$ python -q
>>> import numpy as np
>>> np.set_printoptions(precision=3, suppress=True, linewidth=120)
>>> Z = np.sign(np.array([[2, 1, 1], [1, 3, 3], [-1, 0, -3]]))
>>> A2 = (np.tril(Z, -1) + np.eye(3)) @ (np.triu(Z, 1) + np.eye(3))
>>> ev = np.array([3, 3, 4])
>>> E = np.rint(A2 * ev @ np.linalg.inv(A2)) + 0
>>> print(E)
[[4. 0. 1.]
 [2. 3. 2.]
 [0. 0. 3.]]
>>> rng = np.random.default_rng(6012)
>>> idx = rng.permutation(3)
>>> print(idx)
[2 1 0]
>>> A2 = E[idx][:, idx]
>>> np.diag(A2)
array([3., 3., 4.])
>>> round(np.linalg.det(A2), 3), np.round(np.linalg.det(E[idx]), 3)
(np.float64(36.0), np.float64(-36.0))
>>> A2
array([[3., 0., 0.],
       [2., 3., 2.],
       [1., 0., 4.]])
>>> np.trace(A2)
np.float64(10.0)
>>> ev, V = np.linalg.eig(E)
>>> np.prod(ev)
np.float64(36.0)
>>> np.sort(np.linalg.eigvals(E.T))
array([3., 3., 4.])
>>> E @ V[:, 0] - ev[0] * V[:, 0]
array([0., 0., 0.])
>>> np.sort(np.linalg.eigvals(E @ E))
array([ 9.,  9., 16.])
>>> r0 = np.array([-2, 1, 0])
>>> A2 = E + np.outer(r0, np.eye(3)[0])
>>> np.linalg.matrix_rank(A2 - E)
np.int64(1)
>>> A2
array([[2., 0., 1.],
       [3., 3., 2.],
       [0., 0., 3.]])
>>> U, s = np.linalg.svd(A2)
Traceback (most recent call last):
  File "<python-input-24>", line 1, in <module>
    U, s = np.linalg.svd(A2)
    ^^^^
ValueError: too many values to unpack (expected 2)
>>> U, s, VT = np.linalg.svd(A2, full_matrices=False)
>>> U.shape, s.shape, VT.shape
((3, 3), (3,), (3, 3))
>>> print(np.round(np.sqrt((s ** 2).sum()), 3), round(float(np.linalg.norm(A2)), 3))
6.0 6.0
>>> np.round(U.T @ A2 @ VT.T, 3) + 0
array([[5.252, 0.   , 0.   ],
       [0.   , 2.58 , 0.   ],
       [0.   , 0.   , 1.329]])
>>> np.allclose(U * s @ VT, A2)
True
>>> print(np.round(VT @ VT.T, 3) + 0)
[[1. 0. 0.]
 [0. 1. 0.]
 [0. 0. 1.]]
>>> s / s[0]
array([1.   , 0.491, 0.253])
>>> (s > 1e-8).sum()
np.int64(3)
>>> np.trace(E)
np.float64(10.0)
>>> E.inv()
Traceback (most recent call last):
  File "<python-input-34>", line 1, in <module>
    E.inv()
    ^^^^^
AttributeError: 'numpy.ndarray' object has no attribute 'inv'
>>> np.linalg.determinant(E)
Traceback (most recent call last):
  File "<python-input-35>", line 1, in <module>
    np.linalg.determinant(E)
    ^^^^^^^^^^^^^^^^^^^^^
AttributeError: module 'numpy.linalg' has no attribute 'determinant'
>>> np.allclose(E, E.T)
False
